$ python3 -q
>>> import numpy as np
>>> np.set_printoptions(precision=3, suppress=True, linewidth=200, floatmode="fixed")
>>> def rnd(a):
...     return np.round(a, 3) + 0
... 
>>> M = np.load("data.npy")
>>> M
array([[ 0.000,  3.000,  1.700,  1.700,  0.400,  0.300,  1.300, -0.400],
       [ 0.000,  0.300, -1.800, -0.200,  1.200,  1.000,  0.100,  0.900],
       [ 0.100, -0.900,  0.500,  0.200, -1.400,  1.500, -0.900,  1.100],
       [-0.200, -0.200,  1.500, -0.500, -1.600,  1.100, -0.300, -1.900],
       [ 0.400,  0.100, -1.500,  1.500,  1.800,  0.000,  0.800,  0.900],
       [ 0.300,  0.600, -1.900, -2.200, -0.400,  1.000,  0.500,  0.100],
       [-1.600,  0.100, -0.100, -0.700, -1.300,  1.400,  0.400,  0.700],
       [-1.800,  0.300,  0.100, -1.200,  0.400,  0.400, -0.400, -0.900],
       [-0.400,  0.200, -0.400,  0.100,  0.700,  0.600, -0.900,  0.500],
       [-0.200, -2.500, -0.700,  1.300, -1.300,  0.700, -1.200,  1.700]])
>>> other = np.c_[M[:, :3] @ np.array([[3, 3, -3], [1, 1, 0], [-3, 1, -2]]), np.array([3, 0, 2, 3, -3, -2, 0, -2, 3, -2])]
>>> rnd(other)
array([[-2.100,  4.700, -3.400,  3.000],
       [ 5.700, -1.500,  3.600,  0.000],
       [-2.100, -0.100, -1.300,  2.000],
       [-5.300,  0.700, -2.400,  3.000],
       [ 5.800, -0.200,  1.800, -3.000],
       [ 7.200, -0.400,  2.900, -2.000],
       [-4.400, -4.800,  5.000,  0.000],
       [-5.400, -5.000,  5.200, -2.000],
       [ 0.200, -1.400,  2.000,  3.000],
       [-1.000, -3.800,  2.000, -2.000]])
>>> rnd(np.linalg.norm(other - M @ np.linalg.lstsq(M, other)[0], axis=0))
array([0.000, 0.000, 0.000, 2.931])
>>> np.linalg.matrix_rank(np.c_[M, other])
np.int64(9)
>>> feats = np.array([[-5, 5, 4, -1, 1, -7, -9, 4, -3, 2],
...     [-6, -1, 1, 4, -1, 7, -4, 7, 3, -9],
...     [1, -1, -7, 0, 7, -7, 4, 6, -5, 0],
...     [2, 1, 9, -1, -7, 9, 3, -3, 8, -1],
...     [5, 6, -6, -3, 9, 5, -8, 0, 1, 2],
...     [9, -4, -8, -2, -7, 3, 4, 0, 1, 5],
...     [5, 4, 9, 5, 8, 7, -6, -5, 1, -4],
...     [8, -7, 3, 6, -1, 0, 6, -1, -9, 1],
...     [-3, 9, -8, 6, -6, 5, -1, -8, 7, -6],
...     [-9, 6, -8, 6, -9, -7, 4, -4, 5, -1],
...     [6, 9, -3, 6, 6, -3, 9, 8, -1, 1],
...     [2, 7, 3, 4, 2, 4, 9, 1, 9, 6]])
>>> feats
array([[-5,  5,  4, -1,  1, -7, -9,  4, -3,  2],
       [-6, -1,  1,  4, -1,  7, -4,  7,  3, -9],
       [ 1, -1, -7,  0,  7, -7,  4,  6, -5,  0],
       [ 2,  1,  9, -1, -7,  9,  3, -3,  8, -1],
       [ 5,  6, -6, -3,  9,  5, -8,  0,  1,  2],
       [ 9, -4, -8, -2, -7,  3,  4,  0,  1,  5],
       [ 5,  4,  9,  5,  8,  7, -6, -5,  1, -4],
       [ 8, -7,  3,  6, -1,  0,  6, -1, -9,  1],
       [-3,  9, -8,  6, -6,  5, -1, -8,  7, -6],
       [-9,  6, -8,  6, -9, -7,  4, -4,  5, -1],
       [ 6,  9, -3,  6,  6, -3,  9,  8, -1,  1],
       [ 2,  7,  3,  4,  2,  4,  9,  1,  9,  6]])
>>> th = np.radians(135)
>>> R = np.eye(10)
>>> R[8, 8] = R[2, 2] = np.cos(th)
>>> R[8, 2], R[2, 8] = -np.sin(th), np.sin(th)
>>> rnd(R)
array([[ 1.000,  0.000,  0.000,  0.000,  0.000,  0.000,  0.000,  0.000,  0.000,  0.000],
       [ 0.000,  1.000,  0.000,  0.000,  0.000,  0.000,  0.000,  0.000,  0.000,  0.000],
       [ 0.000,  0.000, -0.707,  0.000,  0.000,  0.000,  0.000,  0.000,  0.707,  0.000],
       [ 0.000,  0.000,  0.000,  1.000,  0.000,  0.000,  0.000,  0.000,  0.000,  0.000],
       [ 0.000,  0.000,  0.000,  0.000,  1.000,  0.000,  0.000,  0.000,  0.000,  0.000],
       [ 0.000,  0.000,  0.000,  0.000,  0.000,  1.000,  0.000,  0.000,  0.000,  0.000],
       [ 0.000,  0.000,  0.000,  0.000,  0.000,  0.000,  1.000,  0.000,  0.000,  0.000],
       [ 0.000,  0.000,  0.000,  0.000,  0.000,  0.000,  0.000,  1.000,  0.000,  0.000],
       [ 0.000,  0.000, -0.707,  0.000,  0.000,  0.000,  0.000,  0.000, -0.707,  0.000],
       [ 0.000,  0.000,  0.000,  0.000,  0.000,  0.000,  0.000,  0.000,  0.000,  1.000]])
>>> other = feats @ R.T
>>> np.allclose(feats @ feats.T, other @ other.T)
True
>>> rnd(np.linalg.norm(R[2] - R[0]))
np.float64(1.414)
>>> rnd(np.linalg.norm(R) ** 2 / np.linalg.norm(R, 2) ** 2)
np.float64(10.0)
>>> rnd(np.linalg.norm(R, "nuc"))
np.float64(10.0)
>>> rnd(np.linalg.norm(R, 1)), rnd(np.linalg.norm(R, np.inf))
(np.float64(1.414), np.float64(1.414))
>>> rnd(np.linalg.norm(R, 2))
np.float64(1.0)
>>> data = np.load("run4.npy")
>>> rnd(data)
array([[ 0.001,  0.004, -0.004,  0.010,  0.016,  0.010,  0.013,  0.010,  0.013, -0.010, -0.004,  0.013,  0.016],
       [ 0.004,  0.013, -0.013,  0.030,  0.047,  0.030,  0.038,  0.030,  0.038, -0.030, -0.013,  0.038,  0.047],
       [-0.004, -0.013,  0.013, -0.030, -0.047, -0.030, -0.038, -0.030, -0.038,  0.030,  0.013, -0.038, -0.047],
       [ 0.010,  0.030, -0.030,  0.069,  0.109,  0.069,  0.089,  0.069,  0.089, -0.069, -0.030,  0.089,  0.109],
       [ 0.016,  0.047, -0.047,  0.109,  0.171,  0.109,  0.140,  0.109,  0.140, -0.109, -0.047,  0.140,  0.171],
       [ 0.010,  0.030, -0.030,  0.069,  0.109,  0.069,  0.089,  0.069,  0.089, -0.069, -0.030,  0.089,  0.109],
       [ 0.013,  0.038, -0.038,  0.089,  0.140,  0.089,  0.114,  0.089,  0.114, -0.089, -0.038,  0.114,  0.140],
       [ 0.010,  0.030, -0.030,  0.069,  0.109,  0.069,  0.089,  0.069,  0.089, -0.069, -0.030,  0.089,  0.109],
       [ 0.013,  0.038, -0.038,  0.089,  0.140,  0.089,  0.114,  0.089,  0.114, -0.089, -0.038,  0.114,  0.140],
       [-0.010, -0.030,  0.030, -0.069, -0.109, -0.069, -0.089, -0.069, -0.089,  0.069,  0.030, -0.089, -0.109],
       [-0.004, -0.013,  0.013, -0.030, -0.047, -0.030, -0.038, -0.030, -0.038,  0.030,  0.013, -0.038, -0.047],
       [ 0.013,  0.038, -0.038,  0.089,  0.140,  0.089,  0.114,  0.089,  0.114, -0.089, -0.038,  0.114,  0.140],
       [ 0.016,  0.047, -0.047,  0.109,  0.171,  0.109,  0.140,  0.109,  0.140, -0.109, -0.047,  0.140,  0.171]])
>>> rng = np.random.default_rng(75656)
>>> lab = rng.permutation(13)
>>> lab
array([ 0,  2, 10,  9,  7, 12, 11,  3,  5,  4,  6,  8,  1])
>>> other = data[lab][:, lab]
>>> rnd(np.linalg.det(other)), rnd(np.linalg.det(data[lab]))
(np.float64(0.0), np.float64(0.0))
